$ python3 -q
>>> import numpy as np
>>> from numpy import linalg as LA
>>> np.set_printoptions(suppress=True, linewidth=160)
>>> data = np.array([[2, 2, 0, 0, 3, 2, 2],
...     [2, 2, 2, 0, 0, 3, 2],
...     [2, 2, 2, 2, 0, 0, 3],
...     [3, 2, 2, 2, 2, 0, 0],
...     [0, 3, 2, 2, 2, 2, 0],
...     [0, 0, 3, 2, 2, 2, 2],
...     [2, 0, 0, 3, 2, 2, 2]])
>>> r0 = np.array([2, 0, 0, 1, 2, 1, 2])
>>> A2 = data + np.outer(r0, np.eye(7)[5])
>>> LA.matrix_rank(LA.inv(A2) - LA.inv(data), tol=1e-8)
np.int64(1)
>>> A2
array([[2., 2., 0., 0., 3., 4., 2.],
       [2., 2., 2., 0., 0., 3., 2.],
       [2., 2., 2., 2., 0., 0., 3.],
       [3., 2., 2., 2., 2., 1., 0.],
       [0., 3., 2., 2., 2., 4., 0.],
       [0., 0., 3., 2., 2., 3., 2.],
       [2., 0., 0., 3., 2., 4., 2.]])
>>> round(np.abs(LA.eigvals(A2)).max(), 4)
np.float64(12.1228)
>>> np.trace(A2)
np.float64(15.0)
>>> (A2 + A2.T) / 2
array([[2. , 2. , 1. , 1.5, 1.5, 2. , 2. ],
       [2. , 2. , 2. , 1. , 1.5, 1.5, 1. ],
       [1. , 2. , 2. , 2. , 1. , 1.5, 1.5],
       [1.5, 1. , 2. , 2. , 2. , 1.5, 1.5],
       [1.5, 1.5, 1. , 2. , 2. , 3. , 1. ],
       [2. , 1.5, 1.5, 1.5, 3. , 3. , 3. ],
       [2. , 1. , 1.5, 1.5, 1. , 3. , 2. ]])
>>> (A2 - A2.T) / 2
array([[ 0. ,  0. , -1. , -1.5,  1.5,  2. ,  0. ],
       [ 0. ,  0. ,  0. , -1. , -1.5,  1.5,  1. ],
       [ 1. ,  0. ,  0. ,  0. , -1. , -1.5,  1.5],
       [ 1.5,  1. ,  0. ,  0. ,  0. , -0.5, -1.5],
       [-1.5,  1.5,  1. ,  0. ,  0. ,  1. , -1. ],
       [-2. , -1.5,  1.5,  0.5, -1. ,  0. , -1. ],
       [ 0. , -1. , -1.5,  1.5,  1. ,  1. ,  0. ]])
>>> np.count_nonzero(data)
np.int64(35)
>>> np.abs(data).max()
np.int64(3)
>>> LA.matrix_rank(data)
np.int64(7)
>>> np.unravel_index(np.abs(data).argmax(), data.shape)
(np.int64(0), np.int64(4))
>>> np.round(data.mean(axis=0), 4)
array([1.5714, 1.5714, 1.5714, 1.5714, 1.5714, 1.5714, 1.5714])
>>> round(float(LA.norm(data)), 4)
13.2288
>>> np.round(LA.svd(data, compute_uv=False), 4)
array([11.    ,  3.5191,  3.5191,  3.4225,  3.4225,  1.7036,  1.7036])
>>> data.sum(axis=1)
array([11, 11, 11, 11, 11, 11, 11])
